$ ipython --no-banner

In [1]: import numpy as np

In [2]: np.set_printoptions(precision=2, suppress=True, linewidth=160)

In [3]: def tidy(a):
   ...:     return np.round(a, 2) + 0
   ...: 

In [4]: rng = np.random.default_rng(56691)

In [5]: ang = np.sort(rng.uniform(-2, 2, 24))

In [6]: A = np.c_[ang, ang ** 2, ang ** 3] @ np.array([[2, -1, -1], [0, 0, 0], [-1, -1, 0]])

In [7]: tidy(A)
Out[7]: 
array([[ 1.66,  6.83,  1.72],
       [ 1.07,  5.96,  1.63],
       [-0.95,  2.17,  1.04],
       [-1.  ,  1.99,  1.  ],
       [-1.09,  1.41,  0.83],
       [-1.09,  1.37,  0.82],
       [-0.99,  0.84,  0.61],
       [-0.93,  0.71,  0.55],
       [-0.46,  0.25,  0.24],
       [-0.41,  0.22,  0.21],
       [-0.35,  0.18,  0.18],
       [-0.32,  0.17,  0.16],
       [ 0.15, -0.08, -0.07],
       [ 0.71, -0.44, -0.38],
       [ 0.8 , -0.53, -0.44],
       [ 0.97, -0.79, -0.59],
       [ 1.06, -1.73, -0.93],
       [ 0.99, -2.04, -1.01],
       [ 0.88, -2.4 , -1.09],
       [ 0.58, -3.14, -1.24],
       [ 0.19, -3.9 , -1.36],
       [-1.18, -6.12, -1.65],
       [-2.37, -7.83, -1.82],
       [-3.64, -9.53, -1.96]])

In [8]: # rows and columns are dependent

In [9]: W1 = np.array([[-1, 2, -3], [-1, 1, -3], [0, 3, 3]])

In [10]: coef = np.array([2, -4, -1])

In [11]: H = np.maximum(A @ W1 + coef, 0)

In [12]: tidy((H > 0).mean(axis=0))
Out[12]: array([0.92, 0.08, 0.54])

In [13]: np.linalg.matrix_rank(H)
Out[13]: np.int64(3)

In [14]: (H > 0).astype(int)
Out[14]: 
array([[0, 1, 0],
       [0, 1, 0],
       [1, 0, 0],
       [1, 0, 0],
       [1, 0, 1],
       [1, 0, 1],
       [1, 0, 1],
       [1, 0, 1],
       [1, 0, 1],
       [1, 0, 1],
       [1, 0, 1],
       [1, 0, 0],
       [1, 0, 0],
       [1, 0, 0],
       [1, 0, 0],
       [1, 0, 0],
       [1, 0, 0],
       [1, 0, 0],
       [1, 0, 1],
       [1, 0, 1],
       [1, 0, 1],
       [1, 0, 1],
       [1, 0, 1],
       [1, 0, 1]])

In [15]: C = np.array([[9, 2, 9], [3, -7, 0], [-9, -5, 0]])

In [16]: (H @ C).round(6).argmax(axis=1)
Out[16]: array([0, 0, 0, 0, 2, 2, 2, 2, 2, 2, 2, 0, 0, 0, 0, 0, 0, 0, 2, 2, 2, 2, 2, 2])

In [17]: Uu, sig, VT = np.linalg.svd(A)

In [18]: print(tidy(sig))
[18.97  5.3   0.  ]

In [19]: M2 = Uu[:, :2] @ np.diag(sig[:2]) @ VT[:2]

In [20]: print(tidy(np.abs(A - M2).max()))
0.0

In [21]: np.linalg.matrix_rank(M2)
Out[21]: np.int64(2)

In [22]: np.linalg.matrix_rank(A, rtol=0.05)
Out[22]: np.int64(2)

In [23]: G = np.cov(A, rowvar=False)

In [24]: tidy(np.polyfit(A[:, 0], A[:, 2], 1))
Out[24]: array([ 0.2, -0.1])

In [25]: tidy(np.corrcoef(A[:, 0], A[:, 2])[0, 1])
Out[25]: np.float64(0.22)

In [26]: tidy(A.std(axis=0))
Out[26]: array([1.21, 3.61, 1.05])

In [27]: np.argsort(-A.std(axis=0).round(6), kind="stable")
Out[27]: array([1, 0, 2])

In [28]: tidy(np.median(A, axis=0))
Out[28]: array([-0.34,  0.05,  0.04])

In [29]: print(G.shape)
(3, 3)

In [30]: tidy(np.linalg.eigvalsh(G)[::-1])
Out[30]: array([15.08,  1.21,  0.  ])

In [31]: idx = A[:, 0] > np.median(A[:, 0])

In [32]: u = A[idx].mean(axis=0) - A[~idx].mean(axis=0)

In [33]: tidy((((A - A.mean(axis=0)) @ u > 0) == idx).mean())
Out[33]: np.float64(0.62)

In [34]: np.argsort(-np.abs(u).round(6), kind="stable")
Out[34]: array([0, 1, 2])

In [35]: Uu, sig, VT = np.linalg.svd(A)

In [36]: V = VT[:(sig > 1e-8).sum()]

In [37]: x = A[13] + -3 * A[1] + rng.integers(2) * np.eye(3)[1]

In [38]: tidy(x)
Out[38]: array([ -2.49, -18.3 ,  -5.27])

In [39]: print(tidy(V.T @ V))
[[ 0.91  0.09 -0.27]
 [ 0.09  0.91  0.27]
 [-0.27  0.27  0.18]]

In [40]: tidy(np.diag(V.T @ V))
Out[40]: array([0.91, 0.91, 0.18])

In [41]: print(np.allclose(V.T @ V @ x, x))
True

In [42]: print(tidy(np.linalg.norm(x - V.T @ V @ x)))
0.0

In [43]: W0 = np.loadtxt("layer5.csv", delimiter=",")

In [44]: print(W0)
[[ 0. -7.  3.]
 [-7.  0.  0.]
 [ 3.  0.  0.]]

In [45]: # rows and columns are dependent

In [46]: M2 = W0 / np.sqrt((W0 ** 2).mean(axis=1, keepdims=True))

In [47]: np.linalg.matrix_rank(W0 - W0.mean(axis=1, keepdims=True))
Out[47]: np.int64(2)

In [48]: print(np.linalg.matrix_rank(M2) == np.linalg.matrix_rank(W0))
True

In [49]: Uu, sig, VT = np.linalg.svd(W0)

In [50]: V = VT[:(sig > 1e-8).sum()]

In [51]: x = W0[0] + -3 * W0[1] + rng.integers(2) * np.eye(3)[1]

In [52]: x
Out[52]: array([21., -6.,  3.])

In [53]: np.linalg.matrix_rank(np.vstack([W0, x]))
Out[53]: np.int64(3)

In [54]: np.all(np.linalg.eigvalsh(W0) > 0)
Out[54]: np.False_

In [55]: Q, _ = np.linalg.qr(np.array([[-0.3, -0.4, 0.8, 1.0],
    ...:     [0.1, -0.4, -2.0, -1.5],
    ...:     [-0.6, 0.3, -0.2, 3.3],
    ...:     [0.6, -1.1, -0.7, -0.9]]))

In [56]: V, _ = np.linalg.qr(np.array([[0.8, -0.5, 1.1, 2.3],
    ...:     [-1.0, 0.6, 0.1, 0.6],
    ...:     [-0.5, 0.6, 3.0, -1.5],
    ...:     [0.2, 0.8, 1.7, -0.7]]))

In [57]: sig = 20 * 0.2 ** np.arange(4)

In [58]: feats = Q[:, :4] * sig @ V[:4]

In [59]: print(tidy(feats))
[[ 1.91  0.2   2.98 -6.29]
 [-2.43 -0.35 -0.66  0.72]
 [ 6.76  0.39  7.   -9.05]
 [-9.26 -0.31 -6.96  6.82]]

In [60]: print(tidy(feats.mean(axis=0)))
[-0.75 -0.02  0.59 -1.95]

In [61]: tidy(feats.sum(axis=1))
Out[61]: array([-1.19, -2.72,  5.09, -9.71])

In [62]: print(tidy(feats - feats[0]))
[[  0.     0.     0.     0.  ]
 [ -4.34  -0.55  -3.64   7.01]
 [  4.85   0.18   4.02  -2.77]
 [-11.17  -0.51  -9.94  13.1 ]]

In [63]: np.unravel_index(np.abs(feats).argmax(), feats.shape)
Out[63]: (np.int64(3), np.int64(0))

In [64]: np.count_nonzero(feats)
Out[64]: np.int64(16)

In [65]: np.linalg.matrix_rank(feats)
Out[65]: np.int64(4)

In [66]: print(tidy(np.linalg.svd(feats, compute_uv=False)))
[20.    4.    0.8   0.16]

In [67]: tidy(np.diff(feats, axis=0))
Out[67]: 
array([[ -4.34,  -0.55,  -3.64,   7.01],
       [  9.19,   0.74,   7.66,  -9.78],
       [-16.02,  -0.7 , -13.96,  15.87]])

In [68]: M2 = np.linalg.inv(feats)

In [69]: tidy(np.linalg.cond(feats))
Out[69]: np.float64(125.0)

In [70]: tidy(np.linalg.inv(M2))
Out[70]: 
array([[ 1.91,  0.2 ,  2.98, -6.29],
       [-2.43, -0.35, -0.66,  0.72],
       [ 6.76,  0.39,  7.  , -9.05],
       [-9.26, -0.31, -6.96,  6.82]])

In [71]: print((np.abs(M2) > 1e-9).astype(int))
[[1 1 1 1]
 [1 1 1 1]
 [1 1 1 1]
 [1 1 1 1]]

In [72]: tidy(np.linalg.det(feats) * np.linalg.det(M2))
Out[72]: np.float64(1.0)

In [73]: idx = rng.permutation(4)

In [74]: idx
Out[74]: array([3, 2, 0, 1])

In [75]: M2 = feats[idx][:, idx]

In [76]: tidy(np.trace(M2))
Out[76]: np.float64(15.38)

In [77]: print(np.allclose(M2, feats))
False

In [78]: M2 = np.array([[2, 2, 2], [-2, 5, 3], [-2, -2, -3]])

In [79]: data = np.triu(M2, 1)

In [80]: data
Out[80]: 
array([[0, 2, 2],
       [0, 0, 3],
       [0, 0, 0]])

In [81]: [round(float(x), 2) for x in np.linalg.svd(data, compute_uv=False)[:3]]
Out[81]: [3.81, 1.57, 0.0]

In [82]: np.linalg.cond(data) > 100
Out[82]: np.True_

In [83]: np.argsort(-np.linalg.norm(data, axis=0).round(6), kind="stable")[:3]
Out[83]: array([2, 1, 0])

In [84]: M2 = data + rng.integers(-2, 3, (3, 2)) @ rng.integers(-2, 3, (2, 3))

In [85]: M2
Out[85]: 
array([[ 1,  0,  2],
       [ 1, -2,  3],
       [ 2, -4,  0]])

In [86]: np.abs(M2 - data).sum(axis=1)
Out[86]: array([3, 3, 6])

In [87]: np.linalg.matrix_rank(M2 - data, tol=1e-8)
Out[87]: np.int64(1)

In [88]: Q, V = np.linalg.qr(M2[:, :2])[0], np.linalg.qr(M2[:, 2:])[0]

In [89]: sig = np.linalg.svd(Q.T @ V, compute_uv=False)

In [90]: tidy(np.linalg.norm(Q @ Q.T - V @ V.T, 2))
Out[90]: np.float64(1.0)

In [91]: np.prod(np.diag(data)), tidy(np.linalg.det(data))
Out[91]: (np.int64(0), np.float64(0.0))

In [92]: data @ data
Out[92]: 
array([[0, 0, 6],
       [0, 0, 0],
       [0, 0, 0]])

In [93]: print(np.linalg.matrix_rank(data - data[0, 0] * np.eye(3)))
2

In [94]: W1 = np.array([[5, 5, 8, 1], [7, 7, 8, 7], [9, 4, 3, 5]])

In [95]: coef = np.array([1, 2, 2, 2])

In [96]: H = np.maximum(data @ W1 + coef, 0)

In [97]: H
Out[97]: 
array([[33, 24, 24, 26],
       [28, 14, 11, 17],
       [ 1,  2,  2,  2]])

In [98]: C = np.array([[-6, -8, -2], [4, -7, 2], [0, -9, 4], [-1, -4, 0]])

In [99]: W1 @ C
Out[99]: 
array([[ -11, -151,   32],
       [ -21, -205,   32],
       [ -43, -147,    2]])

In [100]: H @ C
Out[100]: 
array([[-128, -752,   78],
       [-129, -489,   16],
       [   0,  -48,   10]])

In [101]: M = np.load("mat.npy")

In [102]: M
Out[102]: 
array([[-2, -1,  3],
       [ 0, -2,  1],
       [ 0,  0,  1]])

In [103]: # triangular, det is the product of the diagonal

In [104]: M2 = np.array([[1, -2, 3], [-2, 0, -3]])

In [105]: C = np.kron(M2, feats)

In [106]: tidy(np.linalg.norm(C, 2)), tidy(np.linalg.norm(M2, 2) * np.linalg.norm(feats, 2))
Out[106]: (np.float64(99.02), np.float64(99.02))

In [107]: np.linalg.matrix_rank(C)
Out[107]: np.int64(8)

In [108]: C.shape
Out[108]: (8, 12)

In [109]: x = np.array([2, 3, 0])

In [110]: y = M @ x

In [111]: y
Out[111]: array([-7, -6,  0])

In [112]: print(tidy(np.linalg.solve(M, y + M[:, 2])))
[2. 3. 1.]

In [113]: tidy(np.linalg.solve(M, y))
Out[113]: array([2., 3., 0.])

In [114]: np.linalg.matrix_rank(M)
Out[114]: np.int64(3)

In [115]: print(np.abs(M).max())
3

In [116]: M.sum(axis=1)
Out[116]: array([ 0, -1,  1])

In [117]: M - M[0]
Out[117]: 
array([[ 0,  0,  0],
       [ 2, -1, -2],
       [ 2,  1, -2]])

In [118]: np.diff(M, axis=0)
Out[118]: 
array([[ 2, -1, -2],
       [ 0,  2,  0]])

In [119]: M.shape
Out[119]: (3, 3)

In [120]: tidy(M.mean(axis=0))
Out[120]: array([-0.67, -1.  ,  1.67])

In [121]: evals, V = np.linalg.eig(M)

In [122]: tidy(np.sort(np.linalg.eigvals(np.linalg.inv(M))))
Out[122]: array([-0.5, -0.5,  1. ])

In [123]: np.prod(evals)
Out[123]: np.float64(4.0)

In [124]: M @ V[:, 0] - evals[0] * V[:, 0]
Out[124]: array([0., 0., 0.])

In [125]: evals
Out[125]: array([-2., -2.,  1.])

In [126]: E = np.load("a.npy")

In [127]: E
Out[127]: 
array([[ 25, -10, -25,   5],
       [-10,   5,  12,  -2],
       [-25,  12,  29,  -5],
       [  5,  -2,  -5,   1]])

In [128]: (W0 + W0.T) / 2
Out[128]: 
array([[ 0., -7.,  3.],
       [-7.,  0.,  0.],
       [ 3.,  0.,  0.]])

In [129]: (W0 - W0.T) / 2
Out[129]: 
array([[0., 0., 0.],
       [0., 0., 0.],
       [0., 0., 0.]])

In [130]: tidy(np.linalg.matrix_power(W0, 3))
Out[130]: 
array([[   0., -406.,  174.],
       [-406.,    0.,    0.],
       [ 174.,    0.,    0.]])

In [131]: tidy(np.abs(np.linalg.eigvals(W0)).max())
Out[131]: np.float64(7.62)

In [132]: F = np.load("x.npy")

In [133]: F
Out[133]: 
array([[3, 3],
       [0, 0]])

In [134]: Uu, sig, VT = np.linalg.svd(F)

In [135]: tidy(sig)
Out[135]: array([4.24, 0.  ])

In [136]: M2 = Uu[:, :1] @ np.diag(sig[:1]) @ VT[:1]

In [137]: np.linalg.matrix_rank(M2)
Out[137]: np.int64(1)

In [138]: print(tidy(M2))
[[3. 3.]
 [0. 0.]]

In [139]: tidy(np.linalg.norm(F - M2, 2)), sig[1]
Out[139]: (np.float64(0.0), np.float64(0.0))

In [140]: tidy(np.abs(F - M2).max())
Out[140]: np.float64(0.0)

In [141]: print(tidy(np.linalg.norm(F - M2) / np.linalg.norm(F)))
0.0

In [142]: Q, _ = np.linalg.qr(np.array([[-1.2, -1.0, -1.6], [1.6, 0.8, 1.0], [-2.4, -0.9, 0.1]]))

In [143]: evals = np.array([-2, 0, 2])

In [144]: K = Q @ np.diag(evals) @ Q.T

In [145]: tidy(K)
Out[145]: 
array([[-0.1 ,  0.93, -0.33],
       [ 0.93,  0.94,  1.5 ],
       [-0.33,  1.5 , -0.84]])

In [146]: # symmetric

In [147]: Uu, sig, VT = np.linalg.svd(K)

In [148]: V = VT[:(sig > 1e-8).sum()]

In [149]: x = K[1] + -2 * K[2] + rng.integers(2) * np.eye(3)[0]

In [150]: tidy(x)
Out[150]: array([ 1.59, -2.05,  3.17])

In [151]: tidy(np.diag(V.T @ V))
Out[151]: array([0.24, 0.99, 0.76])

In [152]: np.allclose(V.T @ V @ x, x)
Out[152]: True
